$ python -q
>>> import numpy as np
>>> np.set_printoptions(precision=2, suppress=True, linewidth=100, sign=" ")
>>> F = np.array([[1, -2, -3, 2],
...     [-1, 2, -3, -1],
...     [0, -3, -2, 0],
...     [0, 0, 1, 0],
...     [3, 3, -2, -1],
...     [2, 3, -2, -2]])
>>> F
array([[ 1, -2, -3,  2],
       [-1,  2, -3, -1],
       [ 0, -3, -2,  0],
       [ 0,  0,  1,  0],
       [ 3,  3, -2, -1],
       [ 2,  3, -2, -2]])
>>> vec = np.array([-1, -1, 2, 1])
>>> y = F @ vec
>>> y
array([ -3,  -8,  -1,   2, -11, -11])
>>> np.linalg.lstsq(F, y)[0]
array([-1., -1.,  2.,  1.])
>>> np.linalg.solve(F.T @ F, F.T @ y)
array([-1., -1.,  2.,  1.])
>>> np.round(np.linalg.pinv(F) @ F, 2) + 0
array([[ 1.,  0.,  0.,  0.],
       [ 0.,  1.,  0.,  0.],
       [ 0.,  0.,  1.,  0.],
       [ 0.,  0.,  0.,  1.]])
>>> rng = np.random.default_rng(23)
>>> y = y + 0.02 * rng.normal(size=6)
>>> y
array([ -2.99,  -8.  ,  -1.  ,   1.95, -10.99, -11.04])
>>> beta, *_ = np.linalg.lstsq(F, y)
>>> beta
array([-1.  , -1.  ,  2.  ,  1.01])
>>> round(float(np.linalg.norm(y - F @ beta)), 2)
0.05
>>> O, r_ = np.linalg.qr(F)
>>> np.abs(np.diag(r_))
array([ 3.87,  5.19,  4.93,  1.87])
>>> np.allclose(r_.T @ r_, F.T @ F)
True
>>> np.round(O @ r_, 2) + 0
array([[ 1., -2., -3.,  2.],
       [-1.,  2., -3., -1.],
       [ 0., -3., -2.,  0.],
       [ 0.,  0.,  1.,  0.],
       [ 3.,  3., -2., -1.],
       [ 2.,  3., -2., -2.]])
>>> out = F / np.linalg.norm(F, axis=1, keepdims=True)
>>> G = out @ out.T
>>> round(np.degrees(np.arccos(np.clip(G[5, 1], -1, 1))), 2)
np.float64(47.46)
>>> (G - 2 * np.eye(6)).round(6).argmax(axis=1)
array([ 2,  5,  0,  4,  5,  4])
>>> G[5]
array([-0.1 ,  0.68, -0.3 , -0.44,  0.96,  1.  ])
>>> P = F @ np.linalg.solve(F.T @ F, F.T)
>>> P @ F[:, 2]
array([-3., -3., -2.,  1., -2., -2.])
>>> np.round(np.linalg.eigvalsh(P), 2) + 0
array([ 0.,  0.,  1.,  1.,  1.,  1.])
>>> round(np.trace(P), 2)
np.float64(4.0)
>>> np.diag(P)
array([ 0.91,  0.94,  0.94,  0.04,  0.63,  0.54])
>>> mat = np.array([[-0.7, 2.0, -2.0, -1.0, -1.0],
...     [1.0, 0.3, -2.0, -2.0, 2.0],
...     [0.0, -2.0, 0.3, 1.0, 2.0],
...     [1.0, 2.0, -2.0, 2.3, -2.0],
...     [-1.0, 2.0, -2.0, -1.0, -0.7]])
>>> out = np.linalg.inv(mat)
>>> np.round(np.linalg.inv(out), 2) + 0
array([[-0.7,  2. , -2. , -1. , -1. ],
       [ 1. ,  0.3, -2. , -2. ,  2. ],
       [ 0. , -2. ,  0.3,  1. ,  2. ],
       [ 1. ,  2. , -2. ,  2.3, -2. ],
       [-1. ,  2. , -2. , -1. , -0.7]])
>>> round(np.linalg.det(mat) * np.linalg.det(out), 2)
np.float64(1.0)
>>> np.allclose(out, mat.T)
False
>>> np.round(np.linalg.cond(mat), 2)
np.float64(47.14)
>>> vec = np.array([3, -2, 3, 2, 2])
>>> y = mat @ vec
>>> beta, lr = np.zeros(5), 1 / np.linalg.norm(mat, 2) ** 2
>>> for i in range(300):
...     beta -= lr * mat.T @ (mat @ beta - y)
...     if i % 50 == 0: print(i, round(np.linalg.norm(mat @ beta - y), 2))
... 
0 6.05
50 0.22
100 0.14
150 0.13
200 0.13
250 0.13
>>> beta
array([ 3.05, -2.71,  2.6 ,  1.78,  1.47])
>>> out = mat / np.sqrt((mat ** 2).mean(axis=1, keepdims=True))
>>> np.linalg.matrix_rank(mat - mat.mean(axis=1, keepdims=True))
np.int64(4)
>>> out[4]
array([-0.69,  1.38, -1.38, -0.69, -0.48])
>>> G = mat.T @ mat
>>> np.diag(G)
array([  3.49,  16.09,  16.09,  12.29,  13.49])
>>> np.trace(G), (mat ** 2).sum()
(np.float64(61.45), np.float64(61.45))
>>> G
array([[  3.49,  -1.1 ,  -0.6 ,   2.  ,   1.4 ],
       [ -1.1 ,  16.09, -13.2 ,  -2.  , -10.8 ],
       [ -0.6 , -13.2 ,  16.09,   3.7 ,   4.  ],
       [  2.  ,  -2.  ,   3.7 ,  12.29,  -4.9 ],
       [  1.4 , -10.8 ,   4.  ,  -4.9 ,  13.49]])
>>> (mat @ mat.T).shape
(5, 5)
>>> np.linalg.svd(mat, compute_uv=False) ** 2
array([ 34.77,  17.65,   7.17,   1.84,   0.02])
>>> np.linalg.eigvalsh(G)[::-1]
array([ 34.77,  17.65,   7.17,   1.84,   0.02])
>>> C = 3 * np.array([[0.7, 0.2, -1.6], [0.3, -0.4, 0.9]])
>>> idx = rng.integers(0, 2, 12)
>>> J = C[idx] + rng.normal(size=(12, 3))
>>> J
array([[ 1.79,  2.11, -5.38],
       [ 1.87, -0.12, -5.32],
       [ 1.79,  0.86, -5.09],
       [ 1.75, -0.02, -4.71],
       [ 0.76,  0.65, -3.49],
       [ 0.13, -1.25,  5.52],
       [-0.09, -2.82,  2.27],
       [ 3.91,  2.64, -6.02],
       [ 1.47, -1.2 ,  2.11],
       [ 0.15,  1.62, -5.66],
       [ 1.2 , -1.12,  4.57],
       [ 3.28, -0.56, -5.06]])
>>> C = J[[11, 2]].astype(float)
>>> for _ in range(3):
...     idx = np.linalg.norm(J[:, None] - C, axis=-1).argmin(axis=1)
...     C = np.array([J[idx == j].mean(axis=0) for j in range(2)])
... 
>>> idx
array([ 1,  1,  1,  1,  1,  0,  0,  1,  0,  1,  0,  1])
>>> C
array([[ 0.68, -1.6 ,  3.62],
       [ 1.91,  0.9 , -5.09]])
>>> C[1] - C[0]
array([ 1.23,  2.49, -8.71])
>>> np.bincount(idx)
array([ 4,  8])
>>> u = np.array([-2, 2])
>>> np.cross(C[1, :3], C[0, :3])
array([ -4.87, -10.37,  -3.66])
>>> np.array([np.convolve(row, u, "same") for row in C])
array([[ -1.35,   4.54, -10.43],
       [ -3.82,   2.03,  11.98]])
>>> np.polyval(u, C[1])
array([-1.82,  0.21, 12.18])
>>> out = J / np.sqrt((J ** 2).mean(axis=1, keepdims=True))
>>> np.linalg.matrix_rank(J - J.mean(axis=1, keepdims=True))
np.int64(2)
>>> def softmax(z):
...     e = np.exp(z - z.max(axis=-1, keepdims=True))
...     return e / e.sum(axis=-1, keepdims=True)
... 
>>> softmax(J).sum(axis=1)
array([ 1.,  1.,  1.,  1.,  1.,  1.,  1.,  1.,  1.,  1.,  1.,  1.])
>>> np.round(softmax(10 * J[4]), 2) + 0
array([ 0.74,  0.26,  0.  ])
>>> softmax(J[4] + -1)
array([ 0.52,  0.47,  0.01])
>>> att = J @ J.T / np.sqrt(3)
>>> np.round(softmax(att), 2) + 0
array([[ 0.01,  0.  ,  0.  ,  0.  ,  0.  ,  0.  ,  0.  ,  0.99,  0.  ,  0.  ,  0.  ,  0.  ],
       [ 0.01,  0.01,  0.01,  0.  ,  0.  ,  0.  ,  0.  ,  0.93,  0.  ,  0.01,  0.  ,  0.03],
       [ 0.01,  0.  ,  0.  ,  0.  ,  0.  ,  0.  ,  0.  ,  0.97,  0.  ,  0.  ,  0.  ,  0.01],
       [ 0.02,  0.02,  0.01,  0.  ,  0.  ,  0.  ,  0.  ,  0.91,  0.  ,  0.01,  0.  ,  0.04],
       [ 0.07,  0.03,  0.03,  0.01,  0.  ,  0.  ,  0.  ,  0.79,  0.  ,  0.05,  0.  ,  0.03],
       [ 0.  ,  0.  ,  0.  ,  0.  ,  0.  ,  0.95,  0.  ,  0.  ,  0.  ,  0.  ,  0.05,  0.  ],
       [ 0.  ,  0.  ,  0.  ,  0.  ,  0.  ,  0.71,  0.13,  0.  ,  0.01,  0.  ,  0.16,  0.  ],
       [ 0.  ,  0.  ,  0.  ,  0.  ,  0.  ,  0.  ,  0.  ,  1.  ,  0.  ,  0.  ,  0.  ,  0.  ],
       [ 0.  ,  0.  ,  0.  ,  0.  ,  0.  ,  0.55,  0.03,  0.  ,  0.03,  0.  ,  0.39,  0.  ],
       [ 0.05,  0.01,  0.01,  0.  ,  0.  ,  0.  ,  0.  ,  0.86,  0.  ,  0.07,  0.  ,  0.  ],
       [ 0.  ,  0.  ,  0.  ,  0.  ,  0.  ,  0.86,  0.  ,  0.  ,  0.  ,  0.  ,  0.14,  0.  ],
       [ 0.  ,  0.01,  0.  ,  0.  ,  0.  ,  0.  ,  0.  ,  0.94,  0.  ,  0.  ,  0.  ,  0.05]])
>>> np.round(softmax(att + np.triu(np.full(att.shape, -np.inf), 1)), 2) + 0
array([[ 1.  ,  0.  ,  0.  ,  0.  ,  0.  ,  0.  ,  0.  ,  0.  ,  0.  ,  0.  ,  0.  ,  0.  ],
       [ 0.49,  0.51,  0.  ,  0.  ,  0.  ,  0.  ,  0.  ,  0.  ,  0.  ,  0.  ,  0.  ,  0.  ],
       [ 0.65,  0.19,  0.15,  0.  ,  0.  ,  0.  ,  0.  ,  0.  ,  0.  ,  0.  ,  0.  ,  0.  ],
       [ 0.39,  0.36,  0.18,  0.06,  0.  ,  0.  ,  0.  ,  0.  ,  0.  ,  0.  ,  0.  ,  0.  ],
       [ 0.54,  0.21,  0.19,  0.06,  0.  ,  0.  ,  0.  ,  0.  ,  0.  ,  0.  ,  0.  ,  0.  ],
       [ 0.  ,  0.  ,  0.  ,  0.  ,  0.  ,  1.  ,  0.  ,  0.  ,  0.  ,  0.  ,  0.  ,  0.  ],
       [ 0.  ,  0.  ,  0.  ,  0.  ,  0.  ,  0.84,  0.16,  0.  ,  0.  ,  0.  ,  0.  ,  0.  ],
       [ 0.  ,  0.  ,  0.  ,  0.  ,  0.  ,  0.  ,  0.  ,  1.  ,  0.  ,  0.  ,  0.  ,  0.  ],
       [ 0.  ,  0.  ,  0.  ,  0.  ,  0.  ,  0.91,  0.04,  0.  ,  0.04,  0.  ,  0.  ,  0.  ],
       [ 0.05,  0.01,  0.01,  0.  ,  0.  ,  0.  ,  0.  ,  0.86,  0.  ,  0.07,  0.  ,  0.  ],
       [ 0.  ,  0.  ,  0.  ,  0.  ,  0.  ,  0.86,  0.  ,  0.  ,  0.  ,  0.  ,  0.14,  0.  ],
       [ 0.  ,  0.01,  0.  ,  0.  ,  0.  ,  0.  ,  0.  ,  0.94,  0.  ,  0.  ,  0.  ,  0.05]])
>>> softmax(att)[4] @ J
array([ 3.42,  2.32, -5.87])
>>> P = J @ np.linalg.solve(J.T @ J, J.T)
>>> np.round(np.linalg.eigvalsh(P), 2) + 0
array([ 0.,  0.,  0.,  0.,  0.,  0.,  0.,  0.,  0.,  1.,  1.,  1.])
>>> P @ J[:, 1]
array([ 2.11, -0.12,  0.86, -0.02,  0.65, -1.25, -2.82,  2.64, -1.2 ,  1.62, -1.12, -0.56])
>>> np.allclose(P @ P, P)
True
>>> np.linalg.matrix_rank(np.eye(12) - P)
np.int64(9)
>>> round(np.trace(P), 2)
np.float64(3.0)
>>> E = np.loadtxt("dump.csv", delimiter=",")
>>> E
array([[ -7.51,  -0.3 ,  -5.  ,  11.03,   9.67,   1.87,  -2.43],
       [ -8.76,  -0.2 ,  -5.17,  11.15,  10.63,   2.6 ,  -2.32],
       [  6.01,   0.  ,   4.26,  -8.61,  -7.93,  -2.06,   1.89],
       [ -3.14,   0.2 ,  -2.4 ,   4.65,   3.86,   1.04,  -0.75],
       [ -0.45,   0.17,   0.13,   0.03,   0.11,  -0.39,   0.29],
       [  7.31,   0.49,   4.52, -10.89,  -9.72,  -2.81,   1.88],
       [ -1.33,   0.16,  -0.98,   1.13,   1.2 ,  -0.23,  -0.28],
       [  0.84,   0.42,   0.78,  -1.45,  -2.02,  -0.44,  -0.05],
       [  4.52,   0.64,   2.73,  -6.36,  -5.4 ,  -1.06,   1.59],
       [ -2.82,   0.08,  -1.3 ,   3.1 ,   2.8 ,   0.71,  -0.56],
       [  5.75,  -0.26,   3.64,  -8.44,  -7.72,  -2.25,   1.89],
       [  1.17,   0.29,   1.64,  -3.28,  -2.6 ,  -0.81,   0.64],
       [ -1.25,   0.08,  -0.89,   1.29,   1.72,   0.44,  -0.53],
       [ -0.76,  -0.06,  -0.33,   1.41,   1.03,   0.28,  -0.32],
       [ -6.98,  -0.07,  -5.7 ,  11.69,  10.08,   2.21,  -2.15],
       [ -3.18,   0.02,  -2.76,   5.64,   4.77,   1.03,  -1.09],
       [ -1.2 ,   0.14,  -0.27,   1.69,   1.31,   0.55,  -0.35],
       [ -0.05,  -0.3 ,   0.05,   0.55,   1.05,   0.07,  -0.32],
       [ -3.66,   0.31,  -2.21,   6.18,   4.96,   1.26,  -1.43],
       [ -3.39,  -0.5 ,  -2.72,   4.92,   4.27,   1.26,  -1.19],
       [  3.16,  -0.47,   1.79,  -5.13,  -4.89,  -1.65,   0.85],
       [  1.24,   0.04,   0.87,  -2.84,  -1.07,  -0.55,   0.39]])
>>> vec = np.array([1, 3, 3, 3, 0, 1, 3])
>>> y = E @ vec
>>> beta, lr = np.zeros(7), 1 / np.linalg.norm(E, 2) ** 2
>>> for i in range(50):
...     beta -= lr * E.T @ (E @ beta - y)
...     if i % 10 == 0: print(i, round(np.linalg.norm(E @ beta - y), 2))
... 
0 9.27
10 9.15
20 9.04
30 8.93
40 8.81
>>> round(np.linalg.cond(E), 2)
np.float64(54.56)
>>> beta
array([-0.02,  0.15,  0.07,  0.37,  0.17,  0.18,  0.02])
>>> Xs = (E - E.mean(axis=0)) / E.std(axis=0)
>>> Xs.std(axis=0)
array([ 1.,  1.,  1.,  1.,  1.,  1.,  1.])
>>> np.argwhere(np.abs(Xs) > 2)
array([[ 5,  5],
       [ 8,  1]])
>>> beta = np.linalg.lstsq(np.delete(Xs, 0, axis=1), Xs[:, 0])[0]
>>> np.abs(beta).argmax()
np.int64(3)
>>> out = np.c_[E[:, :3] @ np.array([[0, 2, -1], [3, 3, 3], [-2, -3, -2]]), np.array([2, 2, -1, 2, 1, 1, 1, 1, 2, 2, 2, -2, -2, 1, -2, 0, 2, 0, 1, 1, 2, 0])]
>>> out
array([[  9.1 ,  -0.92,  16.61,   2.  ],
       [  9.74,  -2.61,  18.5 ,   2.  ],
       [ -8.52,  -0.76, -14.53,  -1.  ],
       [  5.4 ,   1.52,   8.54,   2.  ],
       [  0.25,  -0.78,   0.7 ,   1.  ],
       [ -7.57,   2.53, -14.88,   1.  ],
       [  2.44,   0.76,   3.77,   1.  ],
       [ -0.3 ,   0.6 ,  -1.14,   1.  ],
       [ -3.54,   2.77,  -8.06,   2.  ],
       [  2.84,  -1.5 ,   5.66,   2.  ],
       [ -8.06,  -0.2 , -13.81,   2.  ],
       [ -2.41,  -1.71,  -3.58,  -2.  ],
       [  2.02,   0.41,   3.27,  -2.  ],
       [  0.48,  -0.71,   1.24,   1.  ],
       [ 11.19,   2.93,  18.17,  -2.  ],
       [  5.58,   1.98,   8.76,   0.  ],
       [  0.96,  -1.17,   2.16,   2.  ],
       [ -1.  ,  -1.15,  -0.95,   0.  ],
       [  5.35,   0.24,   9.01,   1.  ],
       [  3.94,  -0.12,   7.33,   1.  ],
       [ -4.99,  -0.46,  -8.15,   2.  ],
       [ -1.62,  -0.01,  -2.86,   0.  ]])
>>> np.round(np.linalg.lstsq(E, out[:, 0])[0], 2) + 0
array([ 0.,  3., -2.,  0.,  0.,  0.,  0.])
>>> np.linalg.norm(np.linalg.qr(E)[0].T @ out, axis=0) ** 2 / ((out ** 2).sum(axis=0) + 1e-12)
array([ 1.  ,  1.  ,  1.  ,  0.18])
>>> np.linalg.matrix_rank(out)
np.int64(4)
>>> np.linalg.matrix_rank(np.c_[E, out])
np.int64(8)
